$ python -q
>>> import numpy as np
>>> np.set_printoptions(precision=2, suppress=True, linewidth=120)
>>> out = np.array([[1, 1], [3, 1]])
>>> cent = np.array([[1, -2, -3], [5, 0, -4], [5, -1, -3]])
>>> feats = np.kron(out, cent)
>>> print(feats)
[[  1  -2  -3   1  -2  -3]
 [  5   0  -4   5   0  -4]
 [  5  -1  -3   5  -1  -3]
 [  3  -6  -9   1  -2  -3]
 [ 15   0 -12   5   0  -4]
 [ 15  -3  -9   5  -1  -3]]
>>> np.linalg.determinant(feats)
Traceback (most recent call last):
  File "<python-input-6>", line 1, in <module>
    np.linalg.determinant(feats)
    ^^^^^^^^^^^^^^^^^^^^^
AttributeError: module 'numpy.linalg' has no attribute 'determinant'
>>> print((feats - feats.T) / 2)
[[ 0.  -3.5 -4.  -1.  -8.5 -9. ]
 [ 3.5  0.  -1.5  5.5  0.  -0.5]
 [ 4.   1.5  0.   7.   5.5  3. ]
 [ 1.  -5.5 -7.   0.  -3.5 -4. ]
 [ 8.5  0.  -5.5  3.5  0.  -1.5]
 [ 9.   0.5 -3.   4.   1.5  0. ]]
>>> print(np.sort(np.abs(np.linalg.eigvals(feats))))
[ 0.73  2.73  3.35  3.35 12.52 12.52]
>>> print(np.trace(feats))
-4
>>> print((feats + feats.T) / 2)
[[ 1.   1.5  1.   2.   6.5  6. ]
 [ 1.5  0.  -2.5 -0.5  0.  -3.5]
 [ 1.  -2.5 -3.  -2.  -6.5 -6. ]
 [ 2.  -0.5 -2.   1.   1.5  1. ]
 [ 6.5  0.  -6.5  1.5  0.  -2.5]
 [ 6.  -3.5 -6.   1.  -2.5 -3. ]]
>>> print(np.linalg.matrix_power(feats, 3))
[[  510   340   260   306   204   156]
 [ -600   330   780  -360   198   468]
 [ -600   320   790  -360   192   474]
 [  918   612   468   510   340   260]
 [-1080   594  1404  -600   330   780]
 [-1080   576  1422  -600   320   790]]
>>> assert feats == feats.T
Traceback (most recent call last):
  File "<python-input-12>", line 1, in <module>
    assert feats == feats.T
           ^^^^^^^^^^^^^^^^
ValueError: The truth value of an array with more than one element is ambiguous. Use a.any() or a.all()
>>> print(feats @ feats)
[[ -96    4   56  -48    2   28]
 [ -60  -24  -12  -30  -12   -6]
 [ -60  -28   -8  -30  -14   -4]
 [-144    6   84  -96    4   56]
 [ -90  -36  -18  -60  -24  -12]
 [ -90  -42  -12  -60  -28   -8]]
